In [1]: import numpy as np

In [2]: np.set_printoptions(precision=2, suppress=True, linewidth=140)

In [3]: O, _ = np.linalg.qr(np.array([[-1.6, -0.7],
   ...:     [0.0, 1.1],
   ...:     [-0.4, 0.7],
   ...:     [-1.1, 1.3],
   ...:     [-1.9, 2.0],
   ...:     [0.4, 0.0],
   ...:     [1.8, 0.3]]))

In [4]: X = O @ O.T

In [5]: X.round(2) + 0
Out[5]: 
array([[ 0.48, -0.21, -0.05, -0.01,  0.02, -0.09, -0.44],
       [-0.21,  0.18,  0.09,  0.15,  0.22,  0.02,  0.16],
       [-0.05,  0.09,  0.06,  0.12,  0.18,  0.  ,  0.01],
       [-0.01,  0.15,  0.12,  0.24,  0.37, -0.02, -0.05],
       [ 0.02,  0.22,  0.18,  0.37,  0.6 , -0.04, -0.12],
       [-0.09,  0.02,  0.  , -0.02, -0.04,  0.02,  0.09],
       [-0.44,  0.16,  0.01, -0.05, -0.12,  0.09,  0.43]])

In [6]: np.allclose(X @ X.T, X.T @ X)
Out[6]: True

In [7]: np.round(X @ X, 2) + 0
Out[7]: 
array([[ 0.48, -0.21, -0.05, -0.01,  0.02, -0.09, -0.44],
       [-0.21,  0.18,  0.09,  0.15,  0.22,  0.02,  0.16],
       [-0.05,  0.09,  0.06,  0.12,  0.18,  0.  ,  0.01],
       [-0.01,  0.15,  0.12,  0.24,  0.37, -0.02, -0.05],
       [ 0.02,  0.22,  0.18,  0.37,  0.6 , -0.04, -0.12],
       [-0.09,  0.02,  0.  , -0.02, -0.04,  0.02,  0.09],
       [-0.44,  0.16,  0.01, -0.05, -0.12,  0.09,  0.43]])

In [8]: round(np.linalg.det(X), 2)
Out[8]: np.float64(-0.0)

In [9]: m1 = np.array([[-0.8, -0.3, -0.9, -2.2, 1.7, -1.0, 1.1, -1.8, 0.4, 0.1],
   ...:     [-0.7, 0.8, -1.0, -0.8, 0.0, 0.6, 0.6, 0.9, -1.6, 0.8],
   ...:     [0.5, -1.3, -0.6, 0.6, -0.5, 0.2, 0.5, 0.3, -1.0, 1.2],
   ...:     [0.0, 1.3, 1.1, 0.4, 0.0, 0.6, 0.4, 0.8, 0.4, -0.3],
   ...:     [1.4, -0.1, -1.3, 0.8, 0.9, 0.8, 0.3, 0.6, -0.7, -1.7],
   ...:     [0.6, 0.6, 0.2, 1.3, -1.4, 0.4, 0.9, 0.5, 1.7, 0.7]])

In [10]: m1
Out[10]: 
array([[-0.8, -0.3, -0.9, -2.2,  1.7, -1. ,  1.1, -1.8,  0.4,  0.1],
       [-0.7,  0.8, -1. , -0.8,  0. ,  0.6,  0.6,  0.9, -1.6,  0.8],
       [ 0.5, -1.3, -0.6,  0.6, -0.5,  0.2,  0.5,  0.3, -1. ,  1.2],
       [ 0. ,  1.3,  1.1,  0.4,  0. ,  0.6,  0.4,  0.8,  0.4, -0.3],
       [ 1.4, -0.1, -1.3,  0.8,  0.9,  0.8,  0.3,  0.6, -0.7, -1.7],
       [ 0.6,  0.6,  0.2,  1.3, -1.4,  0.4,  0.9,  0.5,  1.7,  0.7]])

In [11]: A2 = np.array([[3, 5, 4],
    ...:     [-2, 3, -4],
    ...:     [-3, -4, 2],
    ...:     [-4, 4, 2],
    ...:     [4, 5, -1],
    ...:     [4, 2, -2],
    ...:     [2, 0, -4],
    ...:     [0, 3, -5],
    ...:     [-3, -1, -1],
    ...:     [-4, -4, 0]])

In [12]: np.linalg.matrix_rank(np.vstack([m1, A2.T]))
Out[12]: np.int64(9)

In [13]: np.vstack([m1, A2.T]).shape
Out[13]: (9, 10)

In [14]: U, sv, Vh = np.linalg.svd(m1, full_matrices=False)

In [15]: np.abs(U[:, 0]).round(6).argmax()
Out[15]: np.int64(0)

In [16]: np.round(U.T @ U, 2) + 0
Out[16]: 
array([[1., 0., 0., 0., 0., 0.],
       [0., 1., 0., 0., 0., 0.],
       [0., 0., 1., 0., 0., 0.],
       [0., 0., 0., 1., 0., 0.],
       [0., 0., 0., 0., 1., 0.],
       [0., 0., 0., 0., 0., 1.]])

In [17]: U.shape, sv.shape, Vh.shape
Out[17]: ((6, 6), (6,), (6, 10))

In [18]: (sv > 1e-8).sum()
Out[18]: np.int64(6)

In [19]: np.cumsum(sv ** 2) / np.sum(sv ** 2)
Out[19]: array([0.4 , 0.62, 0.78, 0.9 , 0.99, 1.  ])

In [20]: feats = np.loadtxt("layer1.csv", delimiter=",")

In [21]: feats
Out[21]: 
array([[-5.,  0.,  0.,  0.,  0.,  0.,  0.,  0.,  0.,  0.],
       [ 7.,  8.,  0.,  0.,  0.,  0.,  0.,  0.,  0.,  0.],
       [ 7., -2.,  1.,  0.,  0.,  0.,  0.,  0.,  0.,  0.],
       [ 3., -8., -9.,  7.,  0.,  0.,  0.,  0.,  0.,  0.],
       [-7.,  3.,  6.,  4., -5.,  0.,  0.,  0.,  0.,  0.],
       [ 6.,  5.,  0., -1.,  0., -4.,  0.,  0.,  0.,  0.],
       [-1., -6.,  3.,  4., -2.,  8.,  3.,  0.,  0.,  0.],
       [ 2., -8., -3., -6.,  7.,  3.,  8.,  8.,  0.,  0.],
       [-5.,  0., -9.,  7., -7., -3.,  0.,  4., -5.,  0.],
       [ 6., -6., -2.,  7.,  3.,  3.,  4., -4., -5., -1.]])

In [22]: np.prod(np.diag(feats)), round(float(np.linalg.det(feats)), 2)
Out[22]: (np.float64(-672000.0), -672000.0)

In [23]: np.linalg.matrix_rank(feats - feats[0, 0] * np.eye(10))
Out[23]: np.int64(9)
